% ipython --no-banner

In [1]: import numpy as np

In [2]: np.set_printoptions(precision=3, suppress=True, linewidth=160)

In [3]: def rd(a):
   ...:     return np.round(a, 3) + 0
   ...: 

In [4]: K = np.array([[-1.82, -3.01, -2.35, -4.86, -5.82],
   ...:     [-1.8, 1.89, 2.62, -2.18, -4.52],
   ...:     [0.9, 0.63, 0.29, 1.94, 2.66],
   ...:     [-0.94, -0.35, 0.01, -1.86, -2.7],
   ...:     [-0.06, 1.68, 1.73, 0.8, 0.26],
   ...:     [-0.86, -1.54, -1.23, -2.36, -2.78],
   ...:     [0.28, -2.59, -2.74, -0.9, 0.12]])

In [5]: rd(np.linalg.norm(K, 2) / np.linalg.norm(K))
Out[5]: np.float64(0.869)

In [6]: np.linalg.cond(K) > 100
Out[6]: np.True_

In [7]: [round(float(x), 3) for x in np.linalg.svd(K, compute_uv=False)[:3]]
Out[7]: [11.587, 6.59, 0.0]

In [8]: np.linalg.lstsq(K[:-1].T, K[-1])[2]
Out[8]: np.int32(2)

In [9]: np.allclose(K[:-1].T @ np.linalg.lstsq(K[:-1].T, K[-1])[0], K[-1])
Out[9]: True

In [10]: rd(np.trace(np.linalg.pinv(K) @ K))
Out[10]: np.float64(2.0)

In [11]: rk = np.linalg.matrix_rank(K)

In [12]: rk
Out[12]: np.int64(2)

In [13]: N = np.linalg.svd(K)[2][rk:].T

In [14]: [int(np.linalg.matrix_rank(K[:i])) for i in range(1, len(K) + 1)]
Out[14]: [1, 2, 2, 2, 2, 2, 2]

In [15]: [int(np.linalg.matrix_rank(K[:, :j + 1])) for j in range(5)]
Out[15]: [1, 2, 2, 2, 2]

In [16]: np.allclose(K @ N, 0)
Out[16]: True

In [17]: np.linalg.matrix_rank(K.T @ K), np.linalg.matrix_rank(K @ K.T)
Out[17]: (np.int64(2), np.int64(2))

In [18]: [int(np.linalg.matrix_rank(np.delete(K, i, axis=0))) for i in range(7)]
Out[18]: [2, 2, 2, 2, 2, 2, 2]

In [19]: rd(K @ N)
Out[19]: 
array([[0., 0., 0.],
       [0., 0., 0.],
       [0., 0., 0.],
       [0., 0., 0.],
       [0., 0., 0.],
       [0., 0., 0.],
       [0., 0., 0.]])

In [20]: U, s, VT = np.linalg.svd(K)

In [21]: V = VT[:(s > 1e-8).sum()]

In [22]: rng = np.random.default_rng(95862)

In [23]: vec = K[0] + 2 * K[2] + rng.integers(2) * np.eye(5)[4]

In [24]: rd(vec)
Out[24]: array([-0.02, -1.75, -1.77, -0.98, -0.5 ])

In [25]: np.linalg.matrix_rank(np.vstack([K, vec]))
Out[25]: np.int64(2)

In [26]: rd(np.diag(V.T @ V))
Out[26]: array([0.088, 0.444, 0.508, 0.318, 0.642])

In [27]: rd(np.linalg.norm(vec - V.T @ V @ vec))
Out[27]: np.float64(0.0)

In [28]: u = np.array([5, -2])

In [29]: rd(np.convolve(K[6], u))
Out[29]: array([  1.4 , -13.51,  -8.52,   0.98,   2.4 ,  -0.24])

In [30]: rd(np.cross(K[6, :3], K[5, :3]))
Out[30]: array([-1.034,  2.701, -2.659])

In [31]: mat = np.load("out1.npy")

In [32]: mat
Out[32]: 
array([[ 1.062, -0.03 ,  0.021, -0.55 ],
       [-5.572,  0.001, -0.005, -0.501],
       [-2.11 ,  0.05 , -0.001,  0.107],
       [-2.107, -0.064, -0.022, -0.18 ],
       [ 2.97 ,  0.185, -0.009,  0.514],
       [ 1.06 , -0.075, -0.002, -0.476],
       [ 3.657, -0.069,  0.027,  0.704],
       [-0.871,  0.125, -0.01 ,  0.472],
       [ 2.461, -0.196,  0.005,  0.68 ],
       [ 1.054, -0.061, -0.012,  0.48 ],
       [ 1.332, -0.029, -0.014,  0.291],
       [-2.96 ,  0.161, -0.017, -0.616],
       [ 3.486,  0.014,  0.015,  0.175],
       [-1.401, -0.12 , -0.037, -0.528],
       [-0.893,  0.076, -0.023,  0.365],
       [ 1.639,  0.071, -0.032, -0.987],
       [ 3.939,  0.003,  0.016,  0.313],
       [-1.214,  0.104, -0.013, -0.447],
       [-0.155,  0.002,  0.014, -0.164],
       [ 3.339,  0.143, -0.029,  0.948],
       [-2.937,  0.08 , -0.023, -0.073]])

In [33]: vec = np.array([0, 1, 0, 1])

In [34]: np.linalg.norm(mat @ vec) <= np.linalg.norm(mat, 2) * np.linalg.norm(vec) + 1e-9
Out[34]: np.True_

In [35]: np.sign((mat @ vec).round(6))
Out[35]: array([-1., -1.,  1., -1.,  1., -1.,  1.,  1.,  1.,  1.,  1., -1.,  1., -1.,  1., -1.,  1., -1., -1.,  1.,  1.])

In [36]: gram = np.cov(mat, rowvar=False)

In [37]: np.argsort(-mat.std(axis=0).round(6), kind="stable")
Out[37]: array([0, 3, 1, 2])

In [38]: gram.shape
Out[38]: (4, 4)

In [39]: rd(gram)
Out[39]: 
array([[ 6.782, -0.034,  0.018,  0.719],
       [-0.034,  0.01 , -0.001,  0.   ],
       [ 0.018, -0.001,  0.   ,  0.002],
       [ 0.719,  0.   ,  0.002,  0.28 ]])

In [40]: rd(np.linalg.eigvalsh(gram)[::-1])
Out[40]: array([6.861, 0.201, 0.009, 0.   ])

In [41]: Q, V = np.linalg.qr(mat[:, :2])[0], np.linalg.qr(mat[:, 2:])[0]

In [42]: s = np.linalg.svd(Q.T @ V, compute_uv=False)

In [43]: rd(np.linalg.norm(Q @ Q.T - V @ V.T, 2))
Out[43]: np.float64(0.948)

In [44]: (s > 0.9).sum()
Out[44]: np.int64(0)

In [45]: rd(np.degrees(np.arccos(s.clip(0, 1))))
Out[45]: array([54.764, 71.499])

In [46]: C = mat[[3, 4]].astype(float)

In [47]: for _ in range(5):
    ...:     lab = np.linalg.norm(mat[:, None] - C, axis=-1).argmin(axis=1)
    ...:     C = np.array([mat[lab == j].mean(axis=0) for j in range(2)])
    ...: 

In [48]: lab
Out[48]: array([1, 0, 0, 0, 1, 1, 1, 0, 1, 1, 1, 0, 1, 0, 0, 1, 1, 0, 0, 1, 0])

In [49]: np.abs(C[1] - C[0]).argmax()
Out[49]: np.int64(0)

In [50]: rd(C)
Out[50]: 
array([[-2.022,  0.042, -0.014, -0.156],
       [ 2.364, -0.004, -0.001,  0.19 ]])

In [51]: np.bincount(lab)
Out[51]: array([10, 11])

In [52]: vec = np.array([1, 3, 3, 2])

In [53]: rhs = mat @ vec

In [54]: coef, lr = np.zeros(4), 1 / np.linalg.norm(mat, 2) ** 2

In [55]: for i in range(4):
    ...:     coef -= lr * mat.T @ (mat @ coef - rhs)
    ...:     if i % 1 == 0: print(i, round(np.linalg.norm(mat @ coef - rhs), 3))
    ...: 
0 3.979
1 3.874
2 3.773
3 3.675

In [56]: rd(coef)
Out[56]: array([1.175, 0.015, 0.003, 0.344])

In [57]: Q, _ = np.linalg.qr(np.array([[0.1, 1.0, -0.6, -1.4, 1.1, 1.4],
    ...:     [1.8, -0.1, -0.5, 1.2, 0.3, 0.7],
    ...:     [0.9, 0.5, -0.6, 0.4, 1.5, 1.5],
    ...:     [-1.5, 0.0, 0.1, -0.7, 0.4, -1.1],
    ...:     [-1.3, 0.8, -1.7, -2.1, 1.1, 1.0],
    ...:     [-0.3, 0.7, 0.8, -0.7, 1.6, 0.0]]))

In [58]: m1 = Q[:, :3]

In [59]: rd(m1)
Out[59]: 
array([[-0.035,  0.667,  0.059],
       [-0.633,  0.063, -0.275],
       [-0.316,  0.395, -0.117],
       [ 0.527, -0.108,  0.024],
       [ 0.457,  0.435, -0.646],
       [ 0.105,  0.441,  0.699]])

In [60]: vec = np.array([-1, 3, 0])

In [61]: rhs = m1 @ vec

In [62]: rd(np.linalg.pinv(m1) @ m1)
Out[62]: 
array([[1., 0., 0.],
       [0., 1., 0.],
       [0., 0., 1.]])

In [63]: rd(np.linalg.solve(m1.T @ m1, m1.T @ rhs))
Out[63]: array([-1.,  3.,  0.])

In [64]: rhs = rhs + 0.1 * rng.normal(size=6)

In [65]: rd(rhs)
Out[65]: array([ 2.054,  0.762,  1.513, -0.906,  0.985,  1.19 ])

In [66]: coef, *_ = np.linalg.lstsq(m1, rhs)

In [67]: rd(coef)
Out[67]: array([-0.935,  3.066, -0.093])

In [68]: rd(m1.T @ (rhs - m1 @ coef))
Out[68]: array([0., 0., 0.])

In [69]: coef.round()
Out[69]: array([-1.,  3., -0.])

In [70]: T = np.stack([m1, -1 * m1, m1[::-1]])

In [71]: rd(T.sum(axis=0))
Out[71]: 
array([[ 0.105,  0.441,  0.699],
       [ 0.457,  0.435, -0.646],
       [ 0.527, -0.108,  0.024],
       [-0.316,  0.395, -0.117],
       [-0.633,  0.063, -0.275],
       [-0.035,  0.667,  0.059]])

In [72]: rd(np.einsum("bij,cij->bc", T, T))
Out[72]: 
array([[ 3.  , -3.  ,  0.07],
       [-3.  ,  3.  , -0.07],
       [ 0.07, -0.07,  3.  ]])

In [73]: T.shape
Out[73]: (3, 6, 3)

In [74]: Y = m1 / np.linalg.norm(m1, axis=1, keepdims=True)

In [75]: gram = Y @ Y.T

In [76]: np.argwhere(np.triu(np.abs(gram) > 0.95, 1))
Out[76]: array([], shape=(0, 2), dtype=int64)

In [77]: feats = np.load("sample1.npy")

In [78]: feats
Out[78]: 
array([[ 0.523, -0.446,  0.96 , -0.706, -0.291],
       [-0.912,  0.89 , -0.508, -0.462,  0.508],
       [-0.915,  0.922, -0.04 , -0.834,  0.414],
       [ 0.927, -0.848, -0.766,  0.623, -0.623],
       [ 0.551, -0.831,  1.   , -0.414,  0.08 ],
       [ 0.753, -0.478, -0.938,  0.43 , -0.508],
       [-0.592,  0.691,  0.837, -0.917,  0.05 ],
       [-0.675,  0.405,  0.907, -0.388,  0.438],
       [-0.999,  0.995,  0.977, -0.954,  0.926],
       [-1.   ,  1.   , -0.879, -1.   ,  0.824],
       [-0.988,  0.996, -0.949, -0.975,  0.43 ],
       [-0.994,  0.969,  0.986, -0.851,  0.885],
       [ 0.696, -0.03 , -0.999,  0.478, -0.617],
       [ 0.994, -0.965, -0.999,  0.953, -0.885],
       [-1.   ,  1.   , -0.67 , -1.   ,  0.92 ],
       [-0.898,  0.97 , -0.977, -0.901,  0.06 ],
       [ 0.537, -0.405,  0.653, -0.397, -0.31 ],
       [ 0.629, -0.675, -0.955,  0.941, -0.11 ],
       [ 0.983, -0.998,  1.   ,  0.973, -0.07 ],
       [ 0.77 , -0.04 , -0.797, -0.824, -0.74 ]])

In [79]: U, s, VT = np.linalg.svd(K)

In [80]: np.argmax(s[:-1] / (s[1:] + 1e-6)) + 1
Out[80]: np.int64(2)

In [81]: rd(s)
Out[81]: array([11.587,  6.59 ,  0.   ,  0.   ,  0.   ])

In [82]: Y = U[:, :2] @ np.diag(s[:2]) @ VT[:2]

In [83]: rd(Y)
Out[83]: 
array([[-1.82, -3.01, -2.35, -4.86, -5.82],
       [-1.8 ,  1.89,  2.62, -2.18, -4.52],
       [ 0.9 ,  0.63,  0.29,  1.94,  2.66],
       [-0.94, -0.35,  0.01, -1.86, -2.7 ],
       [-0.06,  1.68,  1.73,  0.8 ,  0.26],
       [-0.86, -1.54, -1.23, -2.36, -2.78],
       [ 0.28, -2.59, -2.74, -0.9 ,  0.12]])

In [84]: np.linalg.matrix_rank(K, rtol=0.05)
Out[84]: np.int64(2)

In [85]: rd(np.linalg.norm(K - Y) / np.linalg.norm(K))
Out[85]: np.float64(0.0)

In [86]: rd(np.abs(K - Y).max())
Out[86]: np.float64(0.0)
